$ ipython --no-banner

In [1]: import numpy as np

In [2]: import numpy.linalg as la

In [3]: np.set_printoptions(suppress=True, linewidth=200)

In [4]: tidy = lambda a: np.round(a, 2) + 0

In [5]: J = np.loadtxt("out5.csv", delimiter=",")

In [6]: print(J)
[[ 24.   6.  -3.  27.   6.  18.]
 [-16.  -4.   2. -18.  -4. -12.]
 [-16.  -4.   2. -18.  -4. -12.]
 [ 24.   6.  -3.  27.   6.  18.]
 [-16.  -4.   2. -18.  -4. -12.]
 [ 24.   6.  -3.  27.   6.  18.]]

In [7]: # column 4 repeats column 1

In [8]: def softmax(z):
   ...:     e = np.exp(z - z.max(axis=-1, keepdims=True))
   ...:     return e / e.sum(axis=-1, keepdims=True)
   ...: 

In [9]: print(tidy(softmax(J).sum(axis=1)))
[1. 1. 1. 1. 1. 1.]

In [10]: print(tidy(softmax(J[2] + -1)))
[0. 0. 1. 0. 0. 0.]

In [11]: print(tidy(softmax(10 * J[2])))
[0. 0. 1. 0. 0. 0.]

In [12]: scores = J @ J.T / np.sqrt(6)

In [13]: print(softmax(scores)[2] @ J)
[-16.  -4.   2. -18.  -4. -12.]

In [14]: print(tidy(softmax(scores)))
[[0.33 0.   0.   0.33 0.   0.33]
 [0.   0.33 0.33 0.   0.33 0.  ]
 [0.   0.33 0.33 0.   0.33 0.  ]
 [0.33 0.   0.   0.33 0.   0.33]
 [0.   0.33 0.33 0.   0.33 0.  ]
 [0.33 0.   0.   0.33 0.   0.33]]

In [15]: print(tidy(softmax(scores + np.triu(np.full(scores.shape, -np.inf), 1))))
[[1.   0.   0.   0.   0.   0.  ]
 [0.   1.   0.   0.   0.   0.  ]
 [0.   0.5  0.5  0.   0.   0.  ]
 [0.5  0.   0.   0.5  0.   0.  ]
 [0.   0.33 0.33 0.   0.33 0.  ]
 [0.33 0.   0.   0.33 0.   0.33]]

In [16]: feats = np.load("dump.npy")

In [17]: print(tidy(feats))
[[0.5  0.   0.33 0.17 0.  ]
 [0.   0.4  0.   0.2  0.4 ]
 [0.   0.17 0.33 0.33 0.17]
 [0.18 0.18 0.18 0.27 0.18]
 [0.12 0.25 0.12 0.25 0.25]]

In [18]: # row-stochastic, so 1 is an eigenvalue

In [19]: print(tidy(feats @ la.pinv(feats) @ feats))
[[0.5  0.   0.33 0.17 0.  ]
 [0.   0.4  0.   0.2  0.4 ]
 [0.   0.17 0.33 0.33 0.17]
 [0.18 0.18 0.18 0.27 0.18]
 [0.12 0.25 0.13 0.25 0.25]]

In [20]: print(la.lstsq(feats[:-1].T, feats[-1])[2])
4

In [21]: print(tidy(np.trace(la.pinv(feats) @ feats)))
4.0

In [22]: print(tidy(softmax(feats[4] + 2)))
[0.19 0.21 0.19 0.21 0.21]

In [23]: scores = feats @ feats.T / np.sqrt(5)

In [24]: print(tidy(softmax(scores + np.triu(np.full(scores.shape, -np.inf), 1))))
[[1.   0.   0.   0.   0.  ]
 [0.46 0.54 0.   0.   0.  ]
 [0.33 0.33 0.34 0.   0.  ]
 [0.25 0.25 0.25 0.25 0.  ]
 [0.19 0.2  0.2  0.2  0.2 ]]

In [25]: print(tidy(softmax(scores)))
[[0.22 0.19 0.2  0.2  0.2 ]
 [0.18 0.21 0.2  0.2  0.2 ]
 [0.2  0.2  0.21 0.2  0.2 ]
 [0.2  0.2  0.2  0.2  0.2 ]
 [0.19 0.2  0.2  0.2  0.2 ]]

In [26]: print([round(float(x), 2) for x in la.svd(J, compute_uv=False)[:3]])
[86.08, 0.0, 0.0]

In [27]: K = np.load("w.npy")

In [28]: print(K)
[[ 0  0  0  0]
 [ 0  0  4  6]
 [ 2 -2  0  0]
 [ 2 -2  0  0]
 [ 1  0  2  2]
 [-1  2  2  2]
 [-1  0  2  4]
 [-2  1  1  2]
 [ 0  0  0  0]
 [ 2 -2  0  0]
 [-1  0  2  4]
 [-1  2  2  2]
 [-2  1  1  2]
 [ 0 -1  1  2]
 [-3  3  3  4]
 [ 1 -2  2  4]
 [-3  3  3  4]
 [-3  3  3  4]
 [-3  3  3  4]
 [ 2 -2  0  0]
 [ 1  0  2  2]]

In [29]: rng = np.random.default_rng(2869)

In [30]: other = K + rng.integers(-2, 3, (21, 3)) @ rng.integers(-2, 3, (3, 4))

In [31]: print(other)
[[ 4  0  4 -2]
 [ 4  0 10  6]
 [ 4 -2  0 -3]
 [ 0 -2  0  0]
 [ 0  0 -3  0]
 [ 1  2  0 -3]
 [ 2  0  7  6]
 [-1  1  4  5]
 [-2  0 -6 -3]
 [ 1 -2  1  4]
 [ 2  0  3 -1]
 [-1  2  4  7]
 [ 1  1  8  3]
 [ 2 -1  3 -2]
 [ 1  3  9  4]
 [ 3 -2  0 -1]
 [-5  3  3  4]
 [-3  3  1  5]
 [-6  3  0  4]
 [ 4 -2  6  0]
 [-4  0 -7  2]]

In [32]: print(la.matrix_rank(other - K, tol=1e-8))
3

In [33]: print(tidy(la.svd(other - K, compute_uv=False)))
[22.03 14.05  3.8   0.  ]

In [34]: print(np.abs(other - K).sum(axis=1))
[10 10  5  2  8  9 10  7 11  6  9  7 11  8 10  9  2  3  6  8 14]

In [35]: print(other - K)
[[ 4  0  4 -2]
 [ 4  0  6  0]
 [ 2  0  0 -3]
 [-2  0  0  0]
 [-1  0 -5 -2]
 [ 2  0 -2 -5]
 [ 3  0  5  2]
 [ 1  0  3  3]
 [-2  0 -6 -3]
 [-1  0  1  4]
 [ 3  0  1 -5]
 [ 0  0  2  5]
 [ 3  0  7  1]
 [ 2  0  2 -4]
 [ 4  0  6  0]
 [ 2  0 -2 -5]
 [-2  0  0  0]
 [ 0  0 -2  1]
 [-3  0 -3  0]
 [ 2  0  6  0]
 [-5  0 -9  0]]

In [36]: z = rng.permutation(4)

In [37]: other = K[:, z] * rng.choice([-1, 1], 4)

In [38]: print(other)
[[ 0  0  0  0]
 [ 0  0 -4 -6]
 [ 2 -2  0  0]
 [ 2 -2  0  0]
 [ 1  0 -2 -2]
 [-1  2 -2 -2]
 [-1  0 -2 -4]
 [-2  1 -1 -2]
 [ 0  0  0  0]
 [ 2 -2  0  0]
 [-1  0 -2 -4]
 [-1  2 -2 -2]
 [-2  1 -1 -2]
 [ 0 -1 -1 -2]
 [-3  3 -3 -4]
 [ 1 -2 -2 -4]
 [-3  3 -3 -4]
 [-3  3 -3 -4]
 [-3  3 -3 -4]
 [ 2 -2  0  0]
 [ 1  0 -2 -2]]

In [39]: Uu, _, Vt = la.svd(K.T @ other)

In [40]: print(tidy(la.lstsq(K, other)[0]))
[[ 1.  0.  0.  0.]
 [ 0.  1.  0.  0.]
 [ 0.  0. -1.  0.]
 [ 0.  0.  0. -1.]]

In [41]: print(z)
[0 1 2 3]
